% python3 -q
>>> import numpy as np
>>> np.set_printoptions(precision=2, suppress=True, linewidth=140)
>>> W0 = np.load("m.npy")
>>> W0
array([[ 2, -3,  0,  0],
       [-3, -3,  0,  0],
       [ 0,  0,  2, -3],
       [ 0,  0, -3, -3]])
>>> W0.reshape(-1, 2)
array([[ 2, -3],
       [ 0,  0],
       [-3, -3],
       [ 0,  0],
       [ 0,  0],
       [ 2, -3],
       [ 0,  0],
       [-3, -3]])
>>> W0.reshape(2, -1)
array([[ 2, -3,  0,  0, -3, -3,  0,  0],
       [ 0,  0,  2, -3,  0,  0, -3, -3]])
>>> W0.ravel(order="F")
array([ 2, -3,  0,  0, -3, -3,  0,  0,  0,  0,  2, -3,  0,  0, -3, -3])
>>> T = W0.reshape(4, 2, -1)
>>> np.einsum("ihd,jhd->hij", T, T).shape
(2, 4, 4)
>>> T.sum(axis=1)
array([[ 2, -3],
       [-3, -3],
       [ 2, -3],
       [-3, -3]])
>>> T.shape
(4, 2, 2)
>>> J = np.array([[1.0, 0.5, 0.25, 0.12, 0.06, 0.03, 0.02],
...     [0.5, 1.0, 0.5, 0.25, 0.12, 0.06, 0.03],
...     [0.25, 0.5, 1.0, 0.5, 0.25, 0.12, 0.06],
...     [0.12, 0.25, 0.5, 1.0, 0.5, 0.25, 0.12],
...     [0.06, 0.12, 0.25, 0.5, 1.0, 0.5, 0.25],
...     [0.03, 0.06, 0.12, 0.25, 0.5, 1.0, 0.5],
...     [0.02, 0.03, 0.06, 0.12, 0.25, 0.5, 1.0]])
>>> rng = np.random.default_rng(3)
>>> out = J + rng.integers(-2, 3, (7, 2)) @ rng.integers(-2, 3, (2, 7))
>>> out
array([[ 1.  , -7.5 ,  2.25,  2.12, -3.94, -5.97,  0.02],
       [ 3.5 ,  3.  , -1.5 , -1.75,  4.12,  3.06,  0.03],
       [ 0.25,  8.5 , -1.  , -1.5 ,  4.25,  6.12,  0.06],
       [-1.88, -3.75,  2.5 ,  3.  , -3.5 , -3.75,  0.12],
       [ 4.06,  0.12, -1.75, -1.5 ,  5.  ,  2.5 ,  0.25],
       [ 1.03,  2.06, -0.88, -0.75,  2.5 ,  3.  ,  0.5 ],
       [-0.98, -1.97,  1.06,  1.12, -1.75, -1.5 ,  1.  ]])
>>> np.linalg.matrix_rank(out - J, tol=1e-8)
np.int64(2)
>>> np.round(np.linalg.svd(out - J, compute_uv=False), 2) + 0
array([19.49,  6.95,  0.  ,  0.  ,  0.  ,  0.  ,  0.  ])
>>> np.abs(out - J).sum(axis=1)
array([22., 16., 22., 18., 14.,  9.,  9.])
